% ipython --no-banner

In [1]: import numpy as np

In [2]: import numpy.linalg as la

In [3]: np.set_printoptions(precision=2, suppress=True, linewidth=100)

In [4]: arr = np.loadtxt("out13.csv", delimiter=",")

In [5]: arr
Out[5]: 
array([[ 0., -1.,  3.,  2., -3., -4.,  3.,  9.,  0., -3.],
       [ 1.,  0.,  3.,  1., -2.,  4., -4.,  1., -2., -2.],
       [-3., -3.,  0.,  5., -6.,  6.,  4.,  7., -3.,  5.],
       [-2., -1., -5.,  0.,  2.,  2.,  0., -5., -4.,  2.],
       [ 3.,  2.,  6., -2.,  0.,  4.,  4., -5., -2.,  0.],
       [ 4., -4., -6., -2., -4.,  0.,  3., -7.,  2.,  2.],
       [-3.,  4., -4.,  0., -4., -3.,  0.,  3., -7., -4.],
       [-9., -1., -7.,  5.,  5.,  7., -3.,  0., -4., -4.],
       [ 0.,  2.,  3.,  4.,  2., -2.,  7.,  4.,  0.,  2.],
       [ 3.,  2., -5., -2.,  0., -2.,  4.,  4., -2.,  0.]])

In [6]: # skew, so no eigenvalue has a real part

In [7]: x = np.array([0, 2, 3, 3, 3, 2, 3, 0, 1, 3])

In [8]: x @ arr @ x
Out[8]: np.float64(0.0)

In [9]: np.round(la.eigvals(arr).real, 2) + 0
Out[9]: array([0., 0., 0., 0., 0., 0., 0., 0., 0., 0.])

In [10]: Q = la.solve(np.eye(10) - arr, np.eye(10) + arr)

In [11]: round(float(la.det(Q)), 2)
Out[11]: 1.0

In [12]: np.round(Q @ Q.T, 2) + 0
Out[12]: 
array([[1., 0., 0., 0., 0., 0., 0., 0., 0., 0.],
       [0., 1., 0., 0., 0., 0., 0., 0., 0., 0.],
       [0., 0., 1., 0., 0., 0., 0., 0., 0., 0.],
       [0., 0., 0., 1., 0., 0., 0., 0., 0., 0.],
       [0., 0., 0., 0., 1., 0., 0., 0., 0., 0.],
       [0., 0., 0., 0., 0., 1., 0., 0., 0., 0.],
       [0., 0., 0., 0., 0., 0., 1., 0., 0., 0.],
       [0., 0., 0., 0., 0., 0., 0., 1., 0., 0.],
       [0., 0., 0., 0., 0., 0., 0., 0., 1., 0.],
       [0., 0., 0., 0., 0., 0., 0., 0., 0., 1.]])
